$ python -q
>>> import numpy as np
>>> np.set_printoptions(suppress=True, linewidth=120)
>>> E = np.loadtxt("run1.csv", delimiter=",")
>>> E.round(1) + 0
array([[-0.4, -0.7,  0.3, -0.2, -0.4,  0. ],
       [ 0.4, -0.1,  0.1, -0.2,  0. , -0.9],
       [-0.8,  0. , -0.5, -0.1,  0.3, -0.3],
       [ 0. ,  0.2,  0.1, -0.9,  0.2,  0.2],
       [-0.3,  0.6,  0.5,  0.1, -0.4, -0.2],
       [ 0.2,  0.2, -0.6, -0.2, -0.7,  0. ]])
>>> u = np.array([-2, 2, 1])
>>> np.round(np.array([np.convolve(row, u, "same") for row in E]), 1) + 0
array([[ 0.6, -2.5,  0.5,  0.8, -1.1, -0.4],
       [ 1. ,  0. ,  0.4, -0.4,  1.6, -1.8],
       [-1.6,  0.3, -0.7, -1.2,  1.1, -0.4],
       [-0.4,  0.2,  2.3, -2.1, -0.9,  0.6],
       [-2. , -0.1,  1.5,  1.4, -0.2, -0.8],
       [ 0. ,  1.7, -0.6,  0.4, -1.7, -0.7]])
>>> np.round(np.cross(E[3, :3], E[2, :3]), 1)
array([-0.1, -0.1,  0.2])
>>> np.round(np.polyval(u, E[3]), 1)
array([ 1.1,  1.3,  1.3, -2.5,  1.3,  1.3])
>>> np.round(np.correlate(E[3], E[2], "full"), 1) + 0
array([ 0. , -0.1,  0. ,  0.3, -0.4,  0. ,  0.3, -0.3,  0.6, -0.2, -0.2])
>>> np.round(E.reshape(2, -1), 1) + 0
array([[-0.4, -0.7,  0.3, -0.2, -0.4,  0. ,  0.4, -0.1,  0.1, -0.2,  0. , -0.9, -0.8,  0. , -0.5, -0.1,  0.3, -0.3],
       [ 0. ,  0.2,  0.1, -0.9,  0.2,  0.2, -0.3,  0.6,  0.5,  0.1, -0.4, -0.2,  0.2,  0.2, -0.6, -0.2, -0.7,  0. ]])
>>> np.round(E.reshape(-1, 2), 1) + 0
array([[-0.4, -0.7],
       [ 0.3, -0.2],
       [-0.4,  0. ],
       [ 0.4, -0.1],
       [ 0.1, -0.2],
       [ 0. , -0.9],
       [-0.8,  0. ],
       [-0.5, -0.1],
       [ 0.3, -0.3],
       [ 0. ,  0.2],
       [ 0.1, -0.9],
       [ 0.2,  0.2],
       [-0.3,  0.6],
       [ 0.5,  0.1],
       [-0.4, -0.2],
       [ 0.2,  0.2],
       [-0.6, -0.2],
       [-0.7,  0. ]])
>>> np.round(E.ravel(order="F"), 1) + 0
array([-0.4,  0.4, -0.8,  0. , -0.3,  0.2, -0.7, -0.1,  0. ,  0.2,  0.6,  0.2,  0.3,  0.1, -0.5,  0.1,  0.5, -0.6,
       -0.2, -0.2, -0.1, -0.9,  0.1, -0.2, -0.4,  0. ,  0.3,  0.2, -0.4, -0.7,  0. , -0.9, -0.3,  0.2, -0.2,  0. ])
>>> T = E.reshape(6, 2, -1)
>>> np.round(np.swapaxes(T, 1, 2)[3], 1) + 0
array([[ 0. , -0.9],
       [ 0.2,  0.2],
       [ 0.1,  0.2]])
>>> T[:, 0].round(1) + 0
array([[-0.4, -0.7,  0.3],
       [ 0.4, -0.1,  0.1],
       [-0.8,  0. , -0.5],
       [ 0. ,  0.2,  0.1],
       [-0.3,  0.6,  0.5],
       [ 0.2,  0.2, -0.6]])
>>> np.round(np.linalg.pinv(E), 1) + 0
array([[-0.4,  0.4, -0.8,  0. , -0.3,  0.2],
       [-0.7, -0.1,  0. ,  0.2,  0.6,  0.2],
       [ 0.3,  0.1, -0.5,  0.1,  0.5, -0.6],
       [-0.2, -0.2, -0.1, -0.9,  0.1, -0.2],
       [-0.4,  0. ,  0.3,  0.2, -0.4, -0.7],
       [ 0. , -0.9, -0.3,  0.2, -0.2,  0. ]])
>>> np.round(np.linalg.norm(E, axis=0), 1)
array([1., 1., 1., 1., 1., 1.])
>>> np.round(np.linalg.svd(E, compute_uv=False), 1)
array([1., 1., 1., 1., 1., 1.])
>>> np.round(E[:, 2] @ E[:, 0], 1)
np.float64(0.0)
>>> np.round(E @ E.T, 1) + 0
array([[1., 0., 0., 0., 0., 0.],
       [0., 1., 0., 0., 0., 0.],
       [0., 0., 1., 0., 0., 0.],
       [0., 0., 0., 1., 0., 0.],
       [0., 0., 0., 0., 1., 0.],
       [0., 0., 0., 0., 0., 1.]])
>>> Y = np.array([[2, -1, 0, 2, -1, -1, 1, 2, -1, 1],
...     [0, 0, -1, -1, -2, 2, 1, 2, -1, 1],
...     [-2, 1, -2, 1, -1, 1, -1, 1, 1, -2],
...     [-2, 0, 1, 1, 1, 2, -2, -2, 2, -1],
...     [-2, 2, 1, 2, -2, 0, 0, -1, -2, -2],
...     [0, 2, 2, 2, 1, -2, -2, 1, -1, -2],
...     [-1, 2, -2, -1, 0, 1, 0, 0, 2, 0],
...     [0, 0, 1, 2, -1, -2, 0, 2, -2, 1],
...     [-1, 0, -1, -2, 2, -2, 0, -2, -2, 0],
...     [0, -2, 2, -1, 2, 2, 0, 1, 2, 2]])
>>> m1 = np.tril(Y)
>>> m1
array([[ 2,  0,  0,  0,  0,  0,  0,  0,  0,  0],
       [ 0,  0,  0,  0,  0,  0,  0,  0,  0,  0],
       [-2,  1, -2,  0,  0,  0,  0,  0,  0,  0],
       [-2,  0,  1,  1,  0,  0,  0,  0,  0,  0],
       [-2,  2,  1,  2, -2,  0,  0,  0,  0,  0],
       [ 0,  2,  2,  2,  1, -2,  0,  0,  0,  0],
       [-1,  2, -2, -1,  0,  1,  0,  0,  0,  0],
       [ 0,  0,  1,  2, -1, -2,  0,  2,  0,  0],
       [-1,  0, -1, -2,  2, -2,  0, -2, -2,  0],
       [ 0, -2,  2, -1,  2,  2,  0,  1,  2,  2]])
>>> # null space of dimension 1
>>> np.round(m1 @ np.linalg.pinv(m1) @ m1, 1) + 0
array([[ 2.,  0.,  0.,  0.,  0.,  0.,  0.,  0.,  0.,  0.],
       [ 0.,  0.,  0.,  0.,  0.,  0.,  0.,  0.,  0.,  0.],
       [-2.,  1., -2.,  0.,  0.,  0.,  0.,  0.,  0.,  0.],
       [-2.,  0.,  1.,  1.,  0.,  0.,  0.,  0.,  0.,  0.],
       [-2.,  2.,  1.,  2., -2.,  0.,  0.,  0.,  0.,  0.],
       [ 0.,  2.,  2.,  2.,  1., -2.,  0.,  0.,  0.,  0.],
       [-1.,  2., -2., -1.,  0.,  1.,  0.,  0.,  0.,  0.],
       [ 0.,  0.,  1.,  2., -1., -2.,  0.,  2.,  0.,  0.],
       [-1.,  0., -1., -2.,  2., -2.,  0., -2., -2.,  0.],
       [ 0., -2.,  2., -1.,  2.,  2.,  0.,  1.,  2.,  2.]])
>>> round(float(np.trace(np.linalg.pinv(m1) @ m1)), 1)
9.0
>>> np.abs(np.diag(np.linalg.qr(m1)[1])) > 1e-9
array([ True,  True,  True,  True,  True,  True, False,  True,  True,  True])
